$ ipython --no-banner

In [1]: import numpy as np

In [2]: from numpy import linalg as LA

In [3]: np.set_printoptions(precision=2, suppress=True, linewidth=160)

In [4]: A = np.load("data.npy")

In [5]: A
Out[5]: 
array([[1, 0, 0, 0, 0, 0, 0, 0],
       [3, 1, 0, 0, 0, 0, 0, 0],
       [1, 2, 1, 0, 0, 0, 0, 0],
       [1, 0, 2, 1, 0, 0, 0, 0],
       [1, 3, 0, 2, 1, 0, 0, 0],
       [2, 0, 0, 2, 3, 1, 0, 0],
       [3, 2, 3, 3, 0, 2, 1, 0],
       [2, 0, 1, 1, 3, 0, 0, 1]])

In [6]: Uu, sigma, Vt = LA.svd(A)

In [7]: np.argmax(sigma[:-1] / (sigma[1:] + 1e-6)) + 1
Out[7]: np.int64(7)

In [8]: out = Uu[:, :7] @ np.diag(sigma[:7]) @ Vt[:7]

In [9]: round(float(LA.norm(A - out, 2)), 2), np.round(sigma[7], 2)
Out[9]: (0.0, np.float64(0.0))

In [10]: LA.matrix_rank(out)
Out[10]: np.int64(7)

In [11]: out = A / np.sqrt((A ** 2).mean(axis=1, keepdims=True))

In [12]: LA.norm(out, axis=1)
Out[12]: array([2.83, 2.83, 2.83, 2.83, 2.83, 2.83, 2.83, 2.83])

In [13]: F = np.load("run12.npy")

In [14]: print(F)
[[-0.19  0.97 -1.05 -3.29 -3.14  0.28 -1.46]
 [-1.35 -1.73  3.41 -2.18  1.25  1.16 -0.97]
 [ 2.89 -0.12 -1.66 -1.14  2.56  1.55 -1.91]
 [-1.92  2.55 -0.44 -1.13  2.41 -2.6  -0.89]
 [ 2.69 -1.21  1.48 -0.37 -0.63 -3.62 -0.7 ]
 [-1.92 -3.49 -2.46  0.23  0.16 -1.07 -1.36]
 [ 0.38 -0.98 -1.05 -2.58  0.88 -0.46  3.9 ]]

In [15]: x0 = np.array([1, -1, 0, 1, 1, 0, -1])

In [16]: rhs = F @ x0

In [17]: rhs
Out[17]: array([-6.14,  0.42,  6.33, -2.29,  3.6 ,  3.31, -4.23])

In [18]: print(np.round(LA.solve(F, F[:, 6]), 2) + 0)
[0. 0. 0. 0. 0. 0. 1.]

In [19]: np.round(LA.solve(F, -1 * rhs), 2) + 0
Out[19]: array([-1.,  1.,  0., -1., -1.,  0.,  1.])

In [20]: np.round(LA.solve(F, rhs + F[:, 5]), 2) + 0
Out[20]: array([ 1., -1.,  0.,  1.,  1.,  1., -1.])

In [21]: np.round(LA.solve(F.T, F[3]), 2) + 0
Out[21]: array([0., 0., 0., 1., 0., 0., 0.])

In [22]: rng = np.random.default_rng(284)

In [23]: z = rng.permutation(7)

In [24]: out = F[:, z] * rng.choice([-1, 1], 7)

In [25]: out
Out[25]: 
array([[ 1.46,  0.28, -3.14,  3.29, -1.05,  0.97, -0.19],
       [ 0.97,  1.16,  1.25,  2.18,  3.41, -1.73, -1.35],
       [ 1.91,  1.55,  2.56,  1.14, -1.66, -0.12,  2.89],
       [ 0.89, -2.6 ,  2.41,  1.13, -0.44,  2.55, -1.92],
       [ 0.7 , -3.62, -0.63,  0.37,  1.48, -1.21,  2.69],
       [ 1.36, -1.07,  0.16, -0.23, -2.46, -3.49, -1.92],
       [-3.9 , -0.46,  0.88,  2.58, -1.05, -0.98,  0.38]])

In [26]: Uu, _, Vt = LA.svd(F.T @ out)

In [27]: np.round(Uu @ Vt, 2) + 0
Out[27]: 
array([[ 0.,  0.,  0.,  0.,  0.,  0.,  1.],
       [ 0.,  0.,  0.,  0.,  0.,  1.,  0.],
       [ 0.,  0.,  0.,  0.,  1.,  0.,  0.],
       [ 0.,  0.,  0., -1.,  0.,  0.,  0.],
       [ 0.,  0.,  1.,  0.,  0.,  0.,  0.],
       [ 0.,  1.,  0.,  0.,  0.,  0.,  0.],
       [-1.,  0.,  0.,  0.,  0.,  0.,  0.]])

In [28]: z
Out[28]: array([6, 5, 4, 3, 2, 1, 0])
